$ python3 -q
>>> import numpy as np
>>> from numpy import linalg as LA
>>> np.set_printoptions(precision=2, suppress=True, linewidth=200, legacy="1.25")
>>> def tidy(a):
...     return np.round(a, 2) + 0
... 
>>> data = np.loadtxt("case14.csv", delimiter=",")
>>> data
array([[ 0.09,  0.14, -0.44, -0.02,  0.19, -0.1 , -0.42,  0.13, -0.18,  0.42,  0.13,  0.08,  0.1 ],
       [ 0.12,  0.24, -0.06, -0.11, -0.07,  0.09, -0.06, -0.36, -0.41,  0.19,  0.  , -0.08,  0.01],
       [ 0.1 ,  0.81, -0.91, -0.15,  0.17, -0.15, -0.63, -0.72, -1.06,  1.19,  0.33, -0.22,  0.27],
       [-0.27, -0.51,  0.63,  0.15, -0.15,  0.11,  0.68,  0.25,  0.64, -0.68, -0.37, -0.05,  0.  ],
       [-0.04,  0.04,  0.03, -0.01, -0.06, -0.01,  0.18, -0.27, -0.18,  0.06, -0.03, -0.11,  0.07],
       [ 0.6 ,  0.61, -0.35,  0.15,  0.19, -0.01, -0.37, -0.01, -0.04,  0.37,  0.11, -0.31, -0.04],
       [-0.31,  0.1 , -0.01, -0.14, -0.15, -0.02,  0.12, -0.55, -0.43,  0.14,  0.07, -0.02,  0.06],
       [-0.15,  0.13,  0.12, -0.06, -0.2 ,  0.07,  0.31, -0.54, -0.38,  0.14, -0.13, -0.23,  0.15],
       [-0.31, -0.1 ,  0.14, -0.14, -0.19,  0.05,  0.12, -0.32, -0.26, -0.05,  0.03,  0.08,  0.01]])
>>> tidy(LA.norm(data))
3.46
>>> data.shape
(9, 13)
>>> tidy(data.sum(axis=0))
array([-0.17,  1.46, -0.85, -0.33, -0.27,  0.03, -0.07, -2.39, -2.3 ,  1.78,  0.14, -0.86,  0.63])
>>> np.abs(data).max()
1.19
>>> data[9]
Traceback (most recent call last):
  File "<python-input-10>", line 1, in <module>
    data[9]
    ~~~~^^^
IndexError: index 9 is out of bounds for axis 0 with size 9
>>> def softmax(z):
...     e = np.exp(z - z.max(axis=-1, keepdims=True))
...     return e / e.sum(axis=-1, keepdims=True)
... 
>>> tidy(softmax(data[3]))
array([0.05, 0.04, 0.13, 0.08, 0.06, 0.08, 0.13, 0.09, 0.13, 0.03, 0.05, 0.06, 0.07])
>>> att = data @ data.T / np.sqrt(13)
>>> tidy(softmax(att + np.triu(np.full(att.shape, -np.inf), 1)))
array([[1.  , 0.  , 0.  , 0.  , 0.  , 0.  , 0.  , 0.  , 0.  ],
       [0.48, 0.52, 0.  , 0.  , 0.  , 0.  , 0.  , 0.  , 0.  ],
       [0.21, 0.2 , 0.6 , 0.  , 0.  , 0.  , 0.  , 0.  , 0.  ],
       [0.19, 0.21, 0.1 , 0.49, 0.  , 0.  , 0.  , 0.  , 0.  ],
       [0.19, 0.2 , 0.21, 0.19, 0.2 , 0.  , 0.  , 0.  , 0.  ],
       [0.17, 0.16, 0.23, 0.1 , 0.14, 0.2 , 0.  , 0.  , 0.  ],
       [0.13, 0.15, 0.18, 0.12, 0.14, 0.13, 0.16, 0.  , 0.  ],
       [0.11, 0.13, 0.14, 0.11, 0.13, 0.11, 0.14, 0.14, 0.  ],
       [0.1 , 0.11, 0.11, 0.11, 0.11, 0.1 , 0.12, 0.12, 0.12]])
>>> tidy(softmax(att))
array([[0.13, 0.11, 0.16, 0.08, 0.1 , 0.12, 0.1 , 0.1 , 0.1 ],
       [0.11, 0.11, 0.14, 0.08, 0.11, 0.11, 0.11, 0.11, 0.11],
       [0.11, 0.1 , 0.31, 0.03, 0.08, 0.12, 0.1 , 0.09, 0.07],
       [0.09, 0.1 , 0.05, 0.23, 0.12, 0.08, 0.11, 0.11, 0.12],
       [0.1 , 0.11, 0.12, 0.1 , 0.11, 0.11, 0.12, 0.12, 0.11],
       [0.12, 0.11, 0.16, 0.07, 0.1 , 0.15, 0.1 , 0.1 , 0.09],
       [0.1 , 0.11, 0.13, 0.09, 0.11, 0.1 , 0.12, 0.12, 0.11],
       [0.1 , 0.11, 0.12, 0.1 , 0.11, 0.1 , 0.12, 0.12, 0.11],
       [0.1 , 0.11, 0.11, 0.11, 0.11, 0.1 , 0.12, 0.12, 0.12]])
